>>> import numpy as np
>>> from numpy import linalg as LA
>>> np.set_printoptions(precision=1, suppress=True, linewidth=140)
>>> M = np.loadtxt("arr.csv", delimiter=",")
>>> M.round(1) + 0
array([[-1. ,  0. ,  0. ,  0. ],
       [ 0. , -0.9, -0.2,  0.5],
       [ 0. ,  0.5, -0.3,  0.8],
       [ 0. ,  0. ,  1. ,  0.3]])
>>> other = LA.inv(M)
>>> (np.abs(other) > 1e-9).astype(int)
array([[1, 1, 1, 0],
       [1, 1, 1, 0],
       [1, 1, 1, 1],
       [1, 1, 1, 1]])
>>> np.allclose(other, M.T)
True
>>> np.round(M @ other, 1) + 0
array([[1., 0., 0., 0.],
       [0., 1., 0., 0.],
       [0., 0., 1., 0.],
       [0., 0., 0., 1.]])
>>> other.round(1) + 0
array([[-1. ,  0. ,  0. ,  0. ],
       [ 0. , -0.9,  0.5,  0. ],
       [ 0. , -0.2, -0.3,  1. ],
       [ 0. ,  0.5,  0.8,  0.3]])
>>> print(round(LA.cond(M), 1))
1.0
>>> x = np.array([3, 0, 1, 3])
>>> [p for p in range(1, 25) if np.allclose(LA.matrix_power(M, p), np.eye(4))]
[]
>>> np.sort(np.abs(np.degrees(np.angle(LA.eigvals(M)))))
array([  0., 155., 155., 180.])
>>> round(LA.det(M), 1)
np.float64(-1.0)
>>> round(LA.norm(x), 1), np.round(LA.norm(M @ x), 1)
(np.float64(4.4), np.float64(4.4))
>>> np.round(M.T @ (M @ x), 1) + 0
array([3., 0., 1., 3.])
>>> F = np.loadtxt("case6.csv", delimiter=",")
>>> print(F)
[[ 0.8  0.2 -0.2 -0.4  0.2 -0.2  0.2]
 [ 0.2  0.8  0.2  0.4 -0.2  0.2 -0.2]
 [-0.2  0.2  0.8 -0.4  0.2 -0.2  0.2]
 [-0.4  0.4 -0.4  0.4  0.4 -0.4  0.4]
 [ 0.2 -0.2  0.2  0.4  0.8  0.2 -0.2]
 [-0.2  0.2 -0.2 -0.4  0.2  0.8  0.2]
 [ 0.2 -0.2  0.2  0.4 -0.2  0.2  0.8]]
>>> vals, vecs = LA.eigh(F)
>>> x = np.array([1, 1, 2, 1, 1, 1, 2])
>>> print(np.round(np.abs(F).sum(axis=1).max(), 1), round(np.abs(vals).max(), 1))
2.6 1.0
>>> print(round(float(x @ F @ x), 1))
12.4
>>> print(vecs * np.maximum(vals, 0) @ vecs.T)
[[ 0.9  0.1 -0.1 -0.2  0.1 -0.1  0.1]
 [ 0.1  0.9  0.1  0.2 -0.1  0.1 -0.1]
 [-0.1  0.1  0.9 -0.2  0.1 -0.1  0.1]
 [-0.2  0.2 -0.2  0.7  0.2 -0.2  0.2]
 [ 0.1 -0.1  0.1  0.2  0.9  0.1 -0.1]
 [-0.1  0.1 -0.1 -0.2  0.1  0.9  0.1]
 [ 0.1 -0.1  0.1  0.2 -0.1  0.1  0.9]]
>>> LA.norm(F, axis=1).argmax()
np.int64(3)
>>> round(LA.norm(F, "nuc"), 1)
np.float64(7.0)
>>> round(LA.norm(F, 1), 1), round(float(LA.norm(F, np.inf)), 1)
(np.float64(2.6), 2.6)
>>> print(round(float(LA.norm(F[0], 1)), 1), np.round(LA.norm(F[0], np.inf), 1))
2.3 0.8
>>> np.round(LA.norm(F) ** 2 / LA.norm(F, 2) ** 2, 1)
np.float64(7.0)
>>> np.round(LA.norm(F[0] - F[6]), 1)
np.float64(1.4)
>>> LA.norm(F, axis=1)
array([1., 1., 1., 1., 1., 1., 1.])
